$ python3 -q
>>> import numpy as np
>>> import numpy.linalg as la
>>> np.set_printoptions(precision=2, suppress=True, linewidth=120)
>>> mat = np.diag(np.array([-1, 4, 0, 2, 4, 5]))
>>> print(mat)
[[-1  0  0  0  0  0]
 [ 0  4  0  0  0  0]
 [ 0  0  0  0  0  0]
 [ 0  0  0  2  0  0]
 [ 0  0  0  0  4  0]
 [ 0  0  0  0  0  5]]
>>> Uu, sigma, Vh = la.svd(mat)
>>> V = Vh[:(sigma > 1e-8).sum()]
>>> rng = np.random.default_rng(88473)
>>> x0 = mat[2] + 2 * mat[3] + rng.integers(2) * np.eye(6)[4]
>>> print(x0)
[0. 0. 0. 4. 0. 0.]
>>> print(np.allclose(V.T @ V @ x0, x0))
True
>>> print(la.matrix_rank(np.vstack([mat, x0])))
5
>>> M = np.load("m.npy")
>>> print(M)
[[-2  0  0  0  0  0  0]
 [ 0 -2  0  0  0  0  0]
 [ 0  0 -3  0  0  0  0]
 [ 0  0  0 -2  0  0  0]
 [ 0  0  0  0  2  0  0]
 [ 0  0  0  0  0 -2  0]
 [ 0  0  0  0  0  0 -2]]
>>> print(mat @ mat)
[[ 1  0  0  0  0  0]
 [ 0 16  0  0  0  0]
 [ 0  0  0  0  0  0]
 [ 0  0  0  4  0  0]
 [ 0  0  0  0 16  0]
 [ 0  0  0  0  0 25]]
>>> print(np.prod(np.diag(mat)), np.round(la.det(mat), 2))
0 0.0
>>> print(np.sort(la.eigvals(mat)))
[-1.  0.  2.  4.  4.  5.]
>>> m1 = np.array([[2, -1, 0, 1],
...     [1, 1, 1, -1],
...     [-1, 2, -2, 2],
...     [1, -1, -2, 1],
...     [-1, -2, -2, -1],
...     [0, 2, -2, 2]])
>>> m1[:, 0] = -2 * m1[:, 1]
>>> print(m1)
[[ 2 -1  0  1]
 [-2  1  1 -1]
 [-4  2 -2  2]
 [ 2 -1 -2  1]
 [ 4 -2 -2 -1]
 [-4  2 -2  2]]
>>> rk = la.matrix_rank(m1)
>>> print(rk)
3
>>> null = la.svd(m1)[2][rk:].T
>>> print(np.round(null @ null.T, 2) + 0)
[[0.2 0.4 0.  0. ]
 [0.4 0.8 0.  0. ]
 [0.  0.  0.  0. ]
 [0.  0.  0.  0. ]]
>>> print([int(la.matrix_rank(m1[:, :j + 1])) for j in range(4)])
[1, 1, 2, 3]
>>> print(np.round(m1 @ null, 2) + 0)
[[0.]
 [0.]
 [0.]
 [0.]
 [0.]
 [0.]]
>>> print([int(la.matrix_rank(np.delete(m1, i, axis=0))) for i in range(6)])
[3, 3, 3, 3, 3, 3]
>>> t3 = np.stack([m1, -3 * m1, m1[::-1]])
>>> print(t3.sum(axis=0))
[[ -8   4  -2   0]
 [  8  -4  -4   1]
 [ 10  -5   2  -3]
 [ -8   4   2   0]
 [-10   5   5   1]
 [ 10  -5   4  -3]]
>>> print((t3 @ m1.T).shape)
(3, 6, 6)
>>> print(la.matrix_rank(t3))
[3 3 3]
>>> print(la.matrix_rank(t3.reshape(3, -1)))
2
>>> print(t3.shape)
(3, 6, 4)
>>> Uu, sigma, Vh = la.svd(m1)
>>> V = Vh[:(sigma > 1e-8).sum()]
>>> x0 = m1[3] + 5 * m1[0] + rng.integers(2) * np.eye(4)[3]
>>> print(x0)
[12. -6. -2.  6.]
>>> print(round(float(la.norm(x0 - V.T @ V @ x0)), 2))
0.0
>>> print(np.round(V.T @ V, 2) + 0)
[[ 0.8 -0.4  0.   0. ]
 [-0.4  0.2  0.   0. ]
 [ 0.   0.   1.   0. ]
 [ 0.   0.   0.   1. ]]
>>> print(np.diag(V.T @ V))
[0.8 0.2 1.  1. ]
>>> x0 = np.array([-1, 1, 2, 2])
>>> print((m1 @ x0).argmax())
2
>>> print(la.norm(m1 @ x0) <= la.norm(m1, 2) * la.norm(x0) + 1e-9)
True
>>> print(m1 @ np.ones(4))
[ 2. -1. -2.  0. -1. -2.]
>>> print(np.argsort(-la.norm(m1, axis=0).round(6), kind="stable")[:3])
[0 2 1]
>>> print([round(float(x), 2) for x in la.svd(m1, compute_uv=False)[:3]])
[8.89, 4.66, 1.81]
>>> print(la.cond(m1) > 100)
True
>>> data = np.load("data.npy")
>>> print(data)
[[-74.27 -41.87  48.68 -25.92 -39.62  13.28]
 [ 18.98  12.13 -16.97   7.87  17.96 -13.84]
 [  0.36 -61.57 -10.27  -7.22 -25.98 -40.46]
 [ 73.13 -26.13 -54.44   9.01  36.64 -39.49]
 [  8.25  68.4    3.01  16.62   6.38  30.66]
 [ 39.6   20.2  -24.77   8.46  39.73  -1.31]]
>>> x0 = np.array([0, 0, 2, 3, 0, 0])
>>> y = data @ x0
>>> beta, lr = np.zeros(6), 1 / la.norm(data, 2) ** 2
>>> for i in range(4):
...     beta -= lr * data.T @ (data @ beta - y)
...     if i % 1 == 0: print(i, round(la.norm(data @ beta - y), 2))
... 
0 44.63
1 25.18
2 18.94
3 17.14
>>> print(np.round(la.cond(data), 2))
821.59
>>> K = np.array([[3, -3, 2], [-1, 2, -9], [7, 5, -6], [1, 4, -2], [0, 3, -25]])
>>> x0 = np.array([-7, 5, 9])
>>> y = K @ x0
>>> print(la.solve(K.T @ K, K.T @ y))
[-7.  5.  9.]
>>> print(np.round(la.pinv(K) @ K, 2) + 0)
[[1. 0. 0.]
 [0. 1. 0.]
 [0. 0. 1.]]
>>> y = y + 0.3 * rng.normal(size=5)
>>> print(y)
[ -17.89  -63.98  -77.72   -5.05 -210.24]
>>> beta, *_ = la.lstsq(K, y)
>>> print(beta)
[-6.96  5.    9.01]
>>> print(np.round(K.T @ (y - K @ beta), 2) + 0)
[0. 0. 0.]
>>> print([round(float(la.norm(la.solve(K.T @ K + lam * np.eye(3), K.T @ y))), 2) for lam in (0, 1, 10, 100)])
[12.43, 12.15, 10.46, 7.52]
>>> th = np.radians(120)
>>> R = np.eye(3)
>>> R[0, 0] = R[1, 1] = np.cos(th)
>>> R[0, 1], R[1, 0] = -np.sin(th), np.sin(th)
>>> print(R)
[[-0.5  -0.87  0.  ]
 [ 0.87 -0.5   0.  ]
 [ 0.    0.    1.  ]]
>>> Y = K @ R.T
>>> print(la.svd(K, compute_uv=False), la.svd(Y, compute_uv=False))
[27.89  8.49  4.8 ] [27.89  8.49  4.8 ]
>>> print(np.allclose(la.norm(K, axis=1), la.norm(Y, axis=1)))
True
>>> print(Y)
[[  1.1    4.1    2.  ]
 [ -1.23  -1.87  -9.  ]
 [ -7.83   3.56  -6.  ]
 [ -3.96  -1.13  -2.  ]
 [ -2.6   -1.5  -25.  ]]
>>> print(np.allclose(K @ K.T, Y @ Y.T))
True
>>> A = np.loadtxt("arr.csv", delimiter=",")
>>> print(A)
[[ 1. -1. -1.  1. -1.  1.  1. -1.]
 [ 1.  1. -1. -1.  1.  1. -1. -1.]
 [ 1.  1.  1.  1. -1. -1. -1. -1.]]
>>> C2 = A.T @ A
>>> print((A @ A.T).shape)
(3, 3)
>>> print(np.diag(C2))
[3. 3. 3. 3. 3. 3. 3. 3.]
>>> print(np.allclose(C2, C2.T))
True
>>> f = np.array([-2, 0, 2])
>>> W0 = 2 * np.eye(3) + np.outer(f, f)
>>> print(W0)
[[ 6.  0. -4.]
 [ 0.  2.  0.]
 [-4.  0.  6.]]
>>> print((W0 - W0.T) / 2)
[[0. 0. 0.]
 [0. 0. 0.]
 [0. 0. 0.]]
>>> print(np.round(la.det(W0), 2))
40.0
>>> print(np.trace(W0))
14.0
>>> ev, V = la.eigh(W0)
>>> x0 = np.array([-2, -2, 0])
>>> print(V * np.sqrt(ev) @ V.T)
[[ 2.29  0.   -0.87]
 [ 0.    1.41  0.  ]
 [-0.87  0.    2.29]]
>>> print(x0 @ W0 @ x0)
32.0
>>> print(V * np.maximum(ev, 0) @ V.T)
[[ 6.  0. -4.]
 [ 0.  2.  0.]
 [-4.  0.  6.]]
>>> print(np.abs(W0).sum(axis=1).max(), np.abs(ev).max())
10.0 10.0
>>> print(x0 @ W0 @ x0 / (x0 @ x0), np.round(ev[0], 2), ev[-1])
4.0 2.0 10.0
>>> Lm = la.cholesky(W0)
>>> print(la.eigvalsh(W0).min() > 0)
True
>>> print(np.round(np.prod(np.diag(Lm)) ** 2, 2), round(float(la.det(W0)), 2))
40.0 40.0
>>> print(W0 / np.sqrt(np.outer(np.diag(W0), np.diag(W0))))
[[ 1.    0.   -0.67]
 [ 0.    1.    0.  ]
 [-0.67  0.    1.  ]]
>>> x0 = np.ones(3)
>>> for _ in range(6):
...     x0 = W0 @ x0
...     x0 /= la.norm(x0)
...     print(round(x0 @ W0 @ x0, 2))
... 
2.0
2.0
2.0
2.0
2.0
2.0
>>> print(round(float(la.eigvalsh(W0)[-1]), 2))
10.0
>>> arr = np.load("block14.npy")
>>> print(arr)
[[-2.95 -5.   -7.  ]
 [ 2.    7.05  9.  ]
 [-3.   -5.   -6.95]]
>>> t3 = np.stack([arr, 2 * arr, arr[::-1]])
>>> print((t3 @ arr.T).shape)
(3, 3, 3)
>>> print(la.norm(t3, axis=(1, 2)))
[17.31 34.62 17.31]
>>> f = np.array([-5, 2, 5])
>>> Y = arr + np.outer(f, np.eye(3)[0])
>>> print(round(float(la.det(Y) / la.det(arr)), 2), np.round(1 + la.solve(arr, f)[0], 2))
-54.77 -54.77
>>> print(Y)
[[-7.95 -5.   -7.  ]
 [ 4.    7.05  9.  ]
 [ 2.   -5.   -6.95]]
>>> print(la.matrix_rank(Y - arr))
1
>>> print(np.allclose(Y @ Y.T, Y.T @ Y))
False
>>> print((Y + Y.T) / 2)
[[-7.95 -0.5  -2.5 ]
 [-0.5   7.05  2.  ]
 [-2.5   2.   -6.95]]
>>> print(np.round(np.abs(la.eigvals(Y)).max(), 2))
6.23
>>> Uu, sigma, Vh = la.svd(arr)
>>> print(sigma)
[17.25  1.43  0.03]
>>> Y = Uu[:, :2] @ np.diag(sigma[:2]) @ Vh[:2]
>>> print(round(float(np.abs(arr - Y).max()), 2))
0.02
>>> print(la.matrix_rank(Y))
2
>>> ev, V = la.eig(arr)
>>> print(ev)
[-5.6   0.05  2.7 ]
>>> print(np.round(np.sort(la.eigvals(arr @ arr)), 2) + 0)
[ 0.    7.31 31.4 ]
